% ipython --no-banner

In [1]: import numpy as np

In [2]: from numpy import linalg as LA

In [3]: np.set_printoptions(suppress=True, linewidth=100)

In [4]: feats = np.load("mat.npy")

In [5]: feats.round(3)
Out[5]: 
array([[ 0.481, -0.404,  0.404, -0.058, -0.404,  0.404,  0.173,  0.288],
       [-0.404,  0.686,  0.314, -0.045, -0.314,  0.314,  0.135,  0.224],
       [ 0.404,  0.314,  0.686,  0.045,  0.314, -0.314, -0.135, -0.224],
       [-0.058, -0.045,  0.045,  0.994, -0.045,  0.045,  0.019,  0.032],
       [-0.404, -0.314,  0.314, -0.045,  0.686,  0.314,  0.135,  0.224],
       [ 0.404,  0.314, -0.314,  0.045,  0.314,  0.686, -0.135, -0.224],
       [ 0.173,  0.135, -0.135,  0.019,  0.135, -0.135,  0.942, -0.096],
       [ 0.288,  0.224, -0.224,  0.032,  0.224, -0.224, -0.096,  0.84 ]])

In [6]: np.round(LA.norm(feats, axis=0), 3)
Out[6]: array([1., 1., 1., 1., 1., 1., 1., 1.])

In [7]: round(feats[:, 0] @ feats[:, 4], 3)
Out[7]: np.float64(-0.0)

In [8]: w, V = LA.eigh(feats)

In [9]: x0 = np.array([4, 1, -9, 3, 6, 4, -9, 4])

In [10]: np.round(LA.eigvalsh(feats[1:, 1:]), 3)
Out[10]: array([-0.481,  1.   ,  1.   ,  1.   ,  1.   ,  1.   ,  1.   ])

In [11]: round(float(x0 @ feats @ x0 / (x0 @ x0)), 3), round(w[0], 3), round(float(w[-1]), 3)
Out[11]: (0.577, np.float64(-1.0), 1.0)

In [12]: x0 = np.array([3, -7, 9, 7, -8, -7, -6, 9])

In [13]: rhs = feats @ x0

In [14]: rhs.round(3)
Out[14]: array([  9.462,  -1.974,   3.974,   7.718,  -2.974, -12.026,  -8.154,   5.41 ])

In [15]: np.round(LA.solve(feats, 5 * rhs), 3)
Out[15]: array([ 15., -35.,  45.,  35., -40., -35., -30.,  45.])

In [16]: w, V = LA.eigh(feats)

In [17]: (w > 1e-8).sum(), (w < -1e-8).sum()
Out[17]: (np.int64(7), np.int64(1))

In [18]: np.round(LA.eigvalsh(feats @ feats), 3)
Out[18]: array([1., 1., 1., 1., 1., 1., 1., 1.])

In [19]: np.round(V @ np.diag(w) @ V.T, 3)
Out[19]: 
array([[ 0.481, -0.404,  0.404, -0.058, -0.404,  0.404,  0.173,  0.288],
       [-0.404,  0.686,  0.314, -0.045, -0.314,  0.314,  0.135,  0.224],
       [ 0.404,  0.314,  0.686,  0.045,  0.314, -0.314, -0.135, -0.224],
       [-0.058, -0.045,  0.045,  0.994, -0.045,  0.045,  0.019,  0.032],
       [-0.404, -0.314,  0.314, -0.045,  0.686,  0.314,  0.135,  0.224],
       [ 0.404,  0.314, -0.314,  0.045,  0.314,  0.686, -0.135, -0.224],
       [ 0.173,  0.135, -0.135,  0.019,  0.135, -0.135,  0.942, -0.096],
       [ 0.288,  0.224, -0.224,  0.032,  0.224, -0.224, -0.096,  0.84 ]])
